$ python -q
>>> import numpy as np
>>> np.set_printoptions(precision=2, suppress=True, linewidth=200, floatmode="fixed")
>>> def rnd(a):
...     return np.round(a, 2) + 0
... 
>>> m1 = np.load("m.npy")
>>> m1
array([[0, 0, 2],
       [0, 1, 0],
       [0, 0, 0]])
>>> [round(float(x), 2) for x in np.linalg.svd(m1, compute_uv=False)[:3]]
[2.0, 1.0, 0.0]
>>> print(np.argsort(-np.linalg.norm(m1, axis=0).round(6), kind="stable")[:3])
[2 1 0]
>>> rnd(np.linalg.norm(m1, 2) / np.linalg.norm(m1))
np.float64(0.89)
>>> np.linalg.matrix_rank(m1, rtol=0.1)
np.int64(2)
>>> np.linalg.cond(m1) > 100
np.True_
>>> rnd(np.linalg.pinv(m1))
array([[0.00, 0.00, 0.00],
       [0.00, 1.00, 0.00],
       [0.50, 0.00, 0.00]])
>>> m1.T @ m1
array([[0, 0, 0],
       [0, 1, 0],
       [0, 0, 4]])
>>> rnd(np.linalg.norm(m1, axis=0))
array([0.00, 1.00, 2.00])
>>> ang = np.radians(30)
>>> r_ = np.eye(3)
>>> r_[2, 2] = r_[1, 1] = np.cos(ang)
>>> r_[2, 1], r_[1, 2] = -np.sin(ang), np.sin(ang)
>>> rnd(r_)
array([[ 1.00,  0.00,  0.00],
       [ 0.00,  0.87,  0.50],
       [ 0.00, -0.50,  0.87]])
>>> A2 = m1 @ r_.T
>>> rnd(A2)
array([[ 0.00,  1.00,  1.73],
       [ 0.00,  0.87, -0.50],
       [ 0.00,  0.00,  0.00]])
>>> rnd(np.linalg.det(r_)), rnd(np.trace(r_))
(np.float64(1.0), np.float64(2.73))
>>> np.allclose(m1 @ m1.T, A2 @ A2.T)
True
>>> np.allclose(np.linalg.norm(m1, axis=1), np.linalg.norm(A2, axis=1))
True
>>> rnd(np.abs(A2 - m1).max(axis=0))
array([0.00, 1.00, 0.50])
>>> left, sig, VT = np.linalg.svd(m1)
>>> vecs = VT[:(sig > 1e-8).sum()]
>>> rng = np.random.default_rng(374831)
>>> x0 = m1[2] + 2 * m1[0] + rng.integers(2) * np.eye(3)[2]
>>> x0
array([0.00, 0.00, 5.00])
>>> np.diag(vecs.T @ vecs)
array([0.00, 1.00, 1.00])
>>> K = np.diag(np.array([-1, 2, 1])) + -2 * np.eye(3, k=1) + -2 * np.eye(3, k=-1)
>>> print(K)
[[-1.00 -2.00  0.00]
 [-2.00  2.00 -2.00]
 [ 0.00 -2.00  1.00]]
>>> # symmetric
>>> rnd(np.linalg.eigvals(K))
array([ 4.08, -2.30,  0.21])
>>> rnd(np.linalg.det(K[::-1]))
np.float64(2.0)
